$ python3 -q
>>> import numpy as np
>>> np.set_printoptions(suppress=True, linewidth=120)
>>> def tidy(a):
...     return np.round(a, 2) + 0
... 
>>> M = np.load("mat.npy")
>>> print(M)
[[ 1  1  0  0]
 [-2  0  0  0]
 [ 0  0  1  1]
 [ 0  0 -2  0]]
>>> A2 = np.array([[0, -2], [-1, 1]])
>>> basis = np.kron(A2, M)
>>> print(basis.shape)
(8, 8)
>>> print(np.einsum("ii->", M))
2
>>> print(tidy(np.linalg.eigvals(M)))
[0.5+1.32j 0.5-1.32j 0.5+1.32j 0.5-1.32j]
>>> print(tidy(np.linalg.det(M.T)))
4.0
>>> print(np.kron(np.eye(2, dtype=int), M))
[[ 1  1  0  0  0  0  0  0]
 [-2  0  0  0  0  0  0  0]
 [ 0  0  1  1  0  0  0  0]
 [ 0  0 -2  0  0  0  0  0]
 [ 0  0  0  0  1  1  0  0]
 [ 0  0  0  0 -2  0  0  0]
 [ 0  0  0  0  0  0  1  1]
 [ 0  0  0  0  0  0 -2  0]]
>>> print(np.einsum("ij,ji->", M, M))
-6
>>> rng = np.random.default_rng(9626)
>>> A2 = M + rng.integers(-2, 3, (4, 2)) @ rng.integers(-2, 3, (2, 4))
>>> print(A2)
[[ 0 -5 -3 -2]
 [-2  0  0  0]
 [-1 -6 -2 -1]
 [ 1  2 -1  2]]
>>> print(tidy(np.linalg.svd(A2 - M, compute_uv=False)))
[10.4   1.36  0.    0.  ]
>>> A2 = np.array([[0, -2, 3, 2, -1],
...     [2, 1, -2, -1, -2],
...     [2, -3, -3, -3, -2],
...     [2, 3, -2, -3, 3],
...     [1, -1, -2, -2, -2],
...     [-3, 2, 3, 3, 2]])
>>> E = A2.T @ A2
>>> print(E)
[[ 22  -5 -25 -25 -10]
 [ -5  28   3   3  21]
 [-25   3  39  36  11]
 [-25   3  36  36   7]
 [-10  21  11   7  26]]
>>> left, sv, VT = np.linalg.svd(E)
>>> print(np.argmax(sv[:-1] / (sv[1:] + 1e-6)) + 1)
4
>>> A2 = left[:, :4] @ np.diag(sv[:4]) @ VT[:4]
>>> print(np.linalg.matrix_rank(E, rtol=0.05))
3
>>> print(tidy(np.abs(E - A2).max()))
0.14
>>> print(tidy(np.linalg.norm(E - A2, 2)), tidy(sv[4]))
0.28 0.28
>>> w, vecs = np.linalg.eigh(E)
>>> vec = np.array([0, 1, 3, 3, 0])
>>> print(vec @ E @ vec)
1387
>>> print(vec @ E @ vec / (vec @ vec), tidy(w[0]), tidy(w[-1]))
73.0 0.28 96.95
>>> print(tidy(vecs * np.abs(w) @ vecs.T))
[[ 22.  -5. -25. -25. -10.]
 [ -5.  28.   3.   3.  21.]
 [-25.   3.  39.  36.  11.]
 [-25.   3.  36.  36.   7.]
 [-10.  21.  11.   7.  26.]]
>>> w, vecs = np.linalg.eigvalsh(E)
Traceback (most recent call last):
  File "<python-input-31>", line 1, in <module>
    w, vecs = np.linalg.eigvalsh(E)
    ^^^^^^^
ValueError: too many values to unpack (expected 2)
>>> w, vecs = np.linalg.eigh(E)
>>> print(tidy(np.abs(vecs[:, -1])))
[0.44 0.16 0.61 0.58 0.26]
>>> print(tidy(np.linalg.eigvalsh(E + 2 * np.eye(5))))
[ 2.28  5.91  8.17 45.69 98.95]
>>> print(tidy(vecs @ np.diag(w) @ vecs.T))
[[ 22.  -5. -25. -25. -10.]
 [ -5.  28.   3.   3.  21.]
 [-25.   3.  39.  36.  11.]
 [-25.   3.  36.  36.   7.]
 [-10.  21.  11.   7.  26.]]
>>> print(tidy(vecs.T @ E @ vecs))
[[ 0.28  0.    0.    0.    0.  ]
 [ 0.    3.91  0.    0.    0.  ]
 [ 0.    0.    6.17  0.    0.  ]
 [ 0.    0.    0.   43.69  0.  ]
 [ 0.    0.    0.    0.   96.95]]
>>> print(tidy(w.sum()), np.trace(E))
151.0 151
>>> print(np.unique(w.round(6) + 0, return_counts=True)[1])
[1 1 1 1 1]
>>> print((w > 1e-8).sum(), (w < -1e-8).sum())
5 0
>>> q, vecs = np.linalg.qr(E[:, :2])[0], np.linalg.qr(E[:, 2:])[0]
>>> sv = np.linalg.svd(q.T @ vecs, compute_uv=False)
>>> print(tidy(np.degrees(np.arccos(sv.clip(0, 1)))))
[ 0.99 11.34]
>>> K = np.load("x.npy")
>>> print(K)
[[0 1 0 0 1]
 [1 0 1 1 1]
 [0 1 0 0 0]
 [0 1 0 0 0]
 [1 1 0 0 0]]
>>> A2 = E[0, 0] * E[1:] - np.outer(E[1:, 0], E[0])
>>> print(A2)
[[  0 591 -59 -59 412]
 [  0 -59 233 167  -8]
 [  0 -59 167 167 -96]
 [  0 412  -8 -96 472]]
>>> print(np.flatnonzero(~A2.round(6).any(axis=1)))
[]
>>> print(tidy(E[:, 0] / E[0, 0]))
[ 1.   -0.23 -1.14 -1.14 -0.45]
>>> left, sv, VT = np.linalg.svd(K)
>>> print(np.argmax(sv[:-1] / (sv[1:] + 1e-6)) + 1)
4
>>> A2 = left[:, :4] @ np.diag(sv[:4]) @ VT[:4]
>>> print(np.linalg.matrix_rank(A2))
4
>>> blk = np.stack([K, 4 * K, K[::-1]])
>>> print(np.linalg.matrix_rank(blk))
[4 4 4]
>>> print(np.linalg.matrix_rank(blk.reshape(3, -1)))
2
>>> print(tidy(np.linalg.norm(blk, axis=(1, 2))))
[ 3.16 12.65  3.16]
>>> print(blk.shape)
(3, 5, 5)
>>> print(blk.sum(axis=0))
[[1 6 0 0 5]
 [5 1 5 5 5]
 [0 6 0 0 0]
 [1 5 1 1 1]
 [5 6 0 0 1]]
>>> print(tidy(np.linalg.norm(K, 2) / np.linalg.norm(K)))
0.74
>>> print([round(float(x), 2) for x in np.linalg.svd(K, compute_uv=False)[:3]])
[2.34, 1.81, 1.0]
>>> print(np.linalg.cond(K) > 100)
True
>>> gram = K.T @ K
>>> print(np.trace(gram), (K ** 2).sum())
10 10
>>> print(np.linalg.matrix_rank(gram))
4
>>> print(tidy(np.linalg.svd(K, compute_uv=False) ** 2))
[5.49 3.29 1.   0.22 0.  ]
>>> print(np.diag(gram))
[2 4 1 1 2]
>>> A = np.vander(np.arange(4) - 1, 4, increasing=True)
>>> print(A)
[[ 1 -1  1 -1]
 [ 1  0  0  0]
 [ 1  1  1  1]
 [ 1  2  4  8]]
>>> vec = np.array([-3, 1, 2, -3])
>>> rhs = A @ vec
>>> coef, lr = np.zeros(4), 1 / np.linalg.norm(A, 2) ** 2
>>> for i in range(30):
...     coef -= lr * A.T @ (A @ coef - rhs)
...     if i % 10 == 0: print(i, round(np.linalg.norm(A @ coef - rhs), 2))
... 
0 2.75
10 2.52
20 2.36
>>> print(tidy(np.linalg.cond(A)))
17.32
>>> print(tidy(coef))
[-0.85 -0.43 -0.61 -1.6 ]
>>> F = np.load("dump.npy")
>>> print(F)
[[-2.  2. -1.  0.  1.  3.]
 [-3.  1. -1.  2.  2.  0.]
 [ 3. -2.  3.  0. -3.  3.]
 [ 3. -3.  2. -2.  3. -1.]
 [ 0.  0.  0.  0.  4.  5.]
 [ 0.  0.  0.  0.  9.  5.]]
>>> z = rng.permutation(6)
>>> print(z)
[4 1 5 3 2 0]
>>> A2 = F[z][:, z]
>>> print(tidy(np.linalg.det(A2)), tidy(np.linalg.det(F[z])))
400.0 -400.0
>>> print(A2)
[[ 4.  0.  5.  0.  0.  0.]
 [ 2.  1.  0.  2. -1. -3.]
 [ 9.  0.  5.  0.  0.  0.]
 [ 3. -3. -1. -2.  2.  3.]
 [-3. -2.  3.  0.  3.  3.]
 [ 1.  2.  3.  0. -1. -2.]]
>>> print(np.allclose(A2, F))
False
>>> u = np.array([-3, 0, 2, 3, -2])
>>> v = np.array([0, 1, 1])
>>> m1 = u[:, None] + v[None, :]
>>> print(m1)
[[-3 -2 -2]
 [ 0  1  1]
 [ 2  3  3]
 [ 3  4  4]
 [-2 -1 -1]]
>>> def softmax(z):
...     e = np.exp(z - z.max(axis=-1, keepdims=True))
...     return e / e.sum(axis=-1, keepdims=True)
... 
>>> print(tidy(softmax(m1[0] + -1)))
[0.16 0.42 0.42]
>>> print(tidy(softmax(10 * m1[0])))
[0.  0.5 0.5]
>>> scores = m1 @ m1.T / np.sqrt(3)
>>> print(softmax(scores).round(6).argmax(axis=1))
[0 3 3 3 0]
>>> print(tidy(softmax(scores + np.triu(np.full(scores.shape, -np.inf), 1))))
[[1.   0.   0.   0.   0.  ]
 [0.03 0.97 0.   0.   0.  ]
 [0.   0.   1.   0.   0.  ]
 [0.   0.   0.   1.   0.  ]
 [0.91 0.   0.   0.   0.09]]
>>> arr = np.load("m.npy")
>>> print(arr)
[[ 0  3  1  0 -3]
 [-3  0  1 -1  3]
 [-1 -1  0  3  5]
 [ 0  1 -3  0  4]
 [ 3 -3 -5 -4  0]]
>>> print(np.allclose(M, M.T))
False
>>> print(M @ M)
[[-1  1  0  0]
 [-2 -2  0  0]
 [ 0  0 -1  1]
 [ 0  0 -2 -2]]
>>> print(np.linalg.matrix_power(M, 4))
[[-1 -3  0  0]
 [ 6  2  0  0]
 [ 0  0 -1 -3]
 [ 0  0  6  2]]
>>> print((M + M.T) / 2)
[[ 1.  -0.5  0.   0. ]
 [-0.5  0.   0.   0. ]
 [ 0.   0.   1.  -0.5]
 [ 0.   0.  -0.5  0. ]]
>>> print((M - M.T) / 2)
[[ 0.   1.5  0.   0. ]
 [-1.5  0.   0.   0. ]
 [ 0.   0.   0.   1.5]
 [ 0.   0.  -1.5  0. ]]
>>> print(np.linalg.cond(arr) > 100)
True
>>> print(np.linalg.matrix_rank(arr, rtol=0.1))
4
>>> print(np.argsort(-np.linalg.norm(arr, axis=0).round(6), kind="stable")[:3])
[4 2 3]
>>> A2 = np.array([[2, -2, 3, -2, 3],
...     [3, 1, 2, 2, -2],
...     [-1, 2, -3, 0, 1],
...     [1, -1, -1, -1, 3],
...     [2, -3, 1, -2, -1]])
>>> feats = A2 - A2.T
>>> print(feats)
[[ 0 -5  4 -3  1]
 [ 5  0  0  3  1]
 [-4  0  0  1  0]
 [ 3 -3 -1  0  5]
 [-1 -1  0 -5  0]]
>>> left, sv, VT = np.linalg.svd(feats)
>>> vecs = VT[:(sv > 1e-8).sum()]
>>> vec = feats[1] + 5 * feats[2] + rng.integers(2) * np.eye(5)[2]
>>> print(vec)
[-15.   0.   1.   8.   1.]
>>> print(np.linalg.matrix_rank(np.vstack([feats, vec])))
5
>>> print(tidy(vecs.T @ vecs))
[[ 1.    0.02  0.02  0.    0.02]
 [ 0.02  0.6  -0.36  0.08 -0.32]
 [ 0.02 -0.36  0.67  0.07 -0.29]
 [ 0.    0.08  0.07  0.99  0.06]
 [ 0.02 -0.32 -0.29  0.06  0.74]]
>>> print(np.abs(np.diag(np.linalg.qr(feats)[1])) > 1e-9)
[ True  True  True  True False]
>>> print(tidy(np.trace(np.linalg.pinv(feats) @ feats)))
4.0
>>> print(np.unique(feats.round(6), axis=0).shape)
(5, 5)
>>> print(tidy(feats @ np.linalg.pinv(feats) @ feats))
[[ 0. -5.  4. -3.  1.]
 [ 5.  0.  0.  3.  1.]
 [-4.  0.  0.  1.  0.]
 [ 3. -3. -1.  0.  5.]
 [-1. -1.  0. -5.  0.]]
>>> print(np.allclose(feats[:-1].T @ np.linalg.lstsq(feats[:-1].T, feats[-1])[0], feats[-1]))
True
>>> z = rng.permutation(5)
>>> print(z)
[1 2 3 4 0]
>>> A2 = feats[z][:, z]
>>> print(A2)
[[ 0  0  3  1  5]
 [ 0  0  1  0 -4]
 [-3 -1  0  5  3]
 [-1  0 -5  0 -1]
 [-5  4 -3  1  0]]
>>> print(np.allclose(A2, feats))
False
>>> blk = np.stack([feats, 3 * feats, feats[::-1]])
>>> print(blk.shape)
(3, 5, 5)
>>> print(np.linalg.matrix_rank(blk.reshape(3, -1)))
2
>>> print(np.einsum("bij,cij->bc", blk, blk))
[[ 174  522   97]
 [ 522 1566  291]
 [  97  291  174]]
>>> print(tidy(np.linalg.norm(blk, axis=(1, 2))))
[13.19 39.57 13.19]
